% ipython --no-banner

In [1]: import numpy as np

In [2]: import numpy.linalg as la

In [3]: np.set_printoptions(precision=1, suppress=True, linewidth=200, sign=" ")

In [4]: Q, _ = la.qr(np.array([[0.0, 0.1, -0.1], [0.9, 0.5, -0.5], [0.9, -0.5, 0.4]]))

In [5]: vecs, _ = la.qr(np.array([[0.9, 1.5, 0.2], [-0.7, -0.5, -0.5], [-0.8, 0.0, 0.5]]))

In [6]: sigma = 5 * 0.5 ** np.arange(3)

In [7]: F = Q[:, :3] * sigma @ vecs[:3]

In [8]: F
Out[8]: 
array([[-0.9,  0.9, -0.2],
       [ 1.5,  2.6,  2.6],
       [ 3.1,  2.4, -0.5]])

In [9]: r0 = np.array([0, 0, 2])

In [10]: np.array([np.convolve(row, r0, "same") for row in F])
Out[10]: 
array([[ 0. , -1.8,  1.8],
       [ 0. ,  3. ,  5.2],
       [ 0. ,  6.2,  4.8]])

In [11]: proj = np.triu(np.array([[0, 3, 5], [-8, 1, -1], [-4, 7, 8]]), 1) + np.eye(3)

In [12]: B = proj @ F @ la.inv(proj)

In [13]: la.matrix_rank(B)
Out[13]: np.int64(3)

In [14]: round(float(la.det(B)), 1)
Out[14]: 15.6

In [15]: Q, _ = la.qr(np.array([[-0.5, 0.3, -0.4, -1.1],
    ...:     [1.4, 0.2, 1.5, -0.3],
    ...:     [-1.6, -1.1, 2.1, -0.9],
    ...:     [-1.2, -2.1, 0.5, -0.8]]))

In [16]: vecs, _ = la.qr(np.array([[1.0, -0.4, 1.2, 1.0],
    ...:     [-1.3, 0.0, -0.3, -0.6],
    ...:     [-0.2, 0.5, 0.4, 0.5],
    ...:     [1.5, 0.0, -0.4, 0.1]]))

In [17]: sigma = 5 * 0.7 ** np.arange(4)

In [18]: X = Q[:, :4] * sigma @ vecs[:4]

In [19]: X.round(1) + 0
Out[19]: 
array([[ 2.3, -0.2,  0.1,  0. ],
       [-2. , -2.3, -1.6, -1.2],
       [ 1.2,  0.2,  3.3, -1.2],
       [-0.1,  2.4,  0.7, -2.8]])

In [20]: left, sigma, vt = la.svd(X, full_matrices=False)

In [21]: np.allclose(left * sigma @ vt, X)
Out[21]: True

In [22]: (sigma > 1e-8).sum()
Out[22]: np.int64(4)

In [23]: np.abs(left[:, 0]).round(6).argmax()
Out[23]: np.int64(2)

In [24]: round(np.sqrt((sigma ** 2).sum()), 1), np.round(la.norm(X), 1)
Out[24]: (np.float64(6.8), np.float64(6.8))

In [25]: rng = np.random.default_rng(8760)

In [26]: B = X + rng.integers(-2, 3, (4, 1)) @ rng.integers(-2, 3, (1, 4))

In [27]: B
Out[27]: 
array([[ 0.3,  3.8, -3.9, -2. ],
       [-2. , -2.3, -1.6, -1.2],
       [ 3.2, -3.8,  7.3,  0.8],
       [-0.1,  2.4,  0.7, -2.8]])

In [28]: np.abs(B - X).sum(axis=1)
Out[28]: array([ 12.,   0.,  12.,   0.])

In [29]: B - X
Out[29]: 
array([[-2.,  4., -4., -2.],
       [ 0.,  0.,  0.,  0.],
       [ 2., -4.,  4.,  2.],
       [ 0.,  0.,  0.,  0.]])

In [30]: Q = B.astype(float).copy()

In [31]: for j in range(4):
    ...:     Q[:, j] -= Q[:, :j] @ (Q[:, :j].T @ Q[:, j])
    ...:     Q[:, j] /= la.norm(Q[:, j])
    ...: 

In [32]: np.round(Q.T @ B, 1) + 0
Out[32]: 
array([[ 3.7, -1.8,  6.7,  1.3],
       [ 0. ,  6.1, -4.2, -2. ],
       [ 0. ,  0. ,  3.1, -1.1],
       [ 0. ,  0. ,  0. ,  2.6]])

In [33]: Q.round(1) + 0
Out[33]: 
array([[ 0.1,  0.7, -0.6, -0.5],
       [-0.5, -0.5, -0.1, -0.7],
       [ 0.8, -0.4,  0. , -0.4],
       [ 0. ,  0.4,  0.8, -0.4]])

In [34]: round(la.det(X[::-1]), 1)
Out[34]: np.float64(73.5)

In [35]: np.round(la.eigvals(X).sum().real, 1)
Out[35]: np.float64(0.5)

In [36]: round(float(la.det(2 * X)), 1), round(la.det(X), 1)
Out[36]: (1176.5, np.float64(73.5))

In [37]: arr = np.load("layer4.npy")

In [38]: arr
Out[38]: 
array([[  0,   0],
       [ 15,   3]])

In [39]: left, sigma, vt = la.svd(arr)

In [40]: vecs = vt[:(sigma > 1e-8).sum()]

In [41]: x0 = arr[1] + 4 * arr[0] + rng.integers(2) * np.eye(2)[1]

In [42]: x0
Out[42]: array([ 15.,   4.])

In [43]: np.allclose(vecs.T @ vecs @ x0, x0)
Out[43]: False

In [44]: np.round(np.diag(vecs.T @ vecs), 1) + 0
Out[44]: array([ 1.,  0.])

In [45]: data = np.array([[8.9, 8.0, -10.5], [-0.5, 14.3, -3.0], [0.5, -1.1, 7.4]])

In [46]: proj = np.triu(np.array([[-2, 3, -3], [-2, 1, 1], [3, 2, -1]]), 1) + np.eye(3)

In [47]: B = proj @ data @ la.inv(proj)

In [48]: np.round(la.det(B), 1)
Out[48]: np.float64(999.3)

In [49]: round(float(la.det(data.T)), 1)
Out[49]: 999.3

In [50]: round(float(la.det(data[::-1])), 1)
Out[50]: -999.3

In [51]: np.einsum("ii->", data)
Out[51]: np.float64(30.6)

In [52]: lab = rng.integers(0, 2, 2)

In [53]: A = (lab[:, None] == lab) * -3 + np.eye(2)

In [54]: A
Out[54]: 
array([[-2.,  0.],
       [ 0., -2.]])

In [55]: # 2 blocks once reordered

In [56]: np.sort(la.eigvals(A))
Out[56]: array([-2., -2.])

In [57]: la.matrix_power(A - np.diag(np.diag(A)), 2)
Out[57]: 
array([[ 0.,  0.],
       [ 0.,  0.]])

In [58]: [int(la.matrix_rank(la.matrix_power(A, p))) for p in range(1, 3)]
Out[58]: [2, 2]

In [59]: la.matrix_rank(A - A[0, 0] * np.eye(2))
Out[59]: np.int64(0)

In [60]: B = np.array([[0, 0], [-3, 3]])

In [61]: np.einsum("ik,kj->ji", A, B)
Out[61]: 
array([[ 0.,  6.],
       [ 0., -6.]])

In [62]: np.einsum("ij->j", A)
Out[62]: array([-2., -2.])

In [63]: B.T @ A.T
Out[63]: 
array([[ 0.,  6.],
       [ 0., -6.]])

In [64]: np.einsum("ik,kj->ij", A, B)
Out[64]: 
array([[ 0.,  0.],
       [ 6., -6.]])

In [65]: x0 = np.array([-1, 2])

In [66]: y = A @ x0

In [67]: beta, lr = np.zeros(2), 1 / la.norm(A, 2) ** 2

In [68]: for i in range(250):
    ...:     beta -= lr * A.T @ (A @ beta - y)
    ...:     if i % 50 == 0: print(i, round(la.norm(A @ beta - y), 1))
    ...: 
0 0.0
50 0.0
100 0.0
150 0.0
200 0.0

In [69]: beta
Out[69]: array([-1.,  2.])

In [70]: W0 = np.load("a.npy")

In [71]: W0
Out[71]: 
array([[-14,  -8,  14,   8],
       [-16, -16,  16,  16],
       [ 21,  12,  14,   8],
       [ 24,  24,  16,  16]])

In [72]: Q, vecs = la.qr(W0[:, :1])[0], la.qr(W0[:, 1:])[0]

In [73]: sigma = la.svd(Q.T @ vecs, compute_uv=False)

In [74]: np.degrees(np.arccos(sigma.clip(0, 1)))
Out[74]: array([ 14.3])

In [75]: B = la.inv(W0)

In [76]: np.round(la.cond(W0), 1)
Out[76]: np.float64(10.8)

In [77]: np.round(W0 @ B, 1) + 0
Out[77]: 
array([[ 1.,  0.,  0.,  0.],
       [ 0.,  1.,  0.,  0.],
       [ 0.,  0.,  1.,  0.],
       [ 0.,  0.,  0.,  1.]])

In [78]: la.det(W0) * B
Out[78]: 
array([[-3840.,  1920.,  3840., -1920.],
       [ 3840., -3360., -3840.,  3360.],
       [ 5760., -2880.,  3840., -1920.],
       [-5760.,  5040., -3840.,  3360.]])

In [79]: la.norm(W0, axis=0)
Out[79]: array([ 38.3,  32.2,  30.1,  25.3])

In [80]: round(la.norm(W0) ** 2 / la.norm(W0, 2) ** 2, 1)
Out[80]: np.float64(1.6)

In [81]: lab = rng.permutation(4)

In [82]: lab
Out[82]: array([ 0,  3,  1,  2])

In [83]: B = W0[lab][:, lab]

In [84]: np.diag(B)
Out[84]: array([-14,  16, -16,  14])

In [85]: r0, g = W0[1], W0[2]

In [86]: r0 @ r0
Out[86]: np.int64(1024)

In [87]: p = (r0 @ g) / (r0 @ r0) * r0

In [88]: (g - p) @ r0
Out[88]: np.float64(0.0)

In [89]: p
Out[89]: array([ 2.8,  2.8, -2.8, -2.8])

In [90]: la.matrix_rank(np.outer(r0, g))
Out[90]: np.int64(1)

In [91]: g - p
Out[91]: array([ 18.2,   9.2,  16.8,  10.8])

In [92]: np.outer(r0, g)
Out[92]: 
array([[-336, -192, -224, -128],
       [-336, -192, -224, -128],
       [ 336,  192,  224,  128],
       [ 336,  192,  224,  128]])

In [93]: Q, _ = la.qr(np.array([[1.2, -0.7, 0.9], [0.6, 0.6, -0.4], [-0.1, 1.7, 0.9]]))

In [94]: mat = -2 * Q

In [95]: mat
Out[95]: 
array([[ 1.8, -0.3, -0.9],
       [ 0.9,  0.9,  1.6],
       [-0.1,  1.8, -0.9]])

In [96]: round(mat[:, 0] @ mat[:, 1], 1)
Out[96]: np.float64(0.0)

In [97]: la.svd(mat, compute_uv=False)
Out[97]: array([ 2.,  2.,  2.])

In [98]: np.round(mat @ mat.T, 1) + 0
Out[98]: 
array([[ 4.,  0.,  0.],
       [ 0.,  4.,  0.],
       [ 0.,  0.,  4.]])
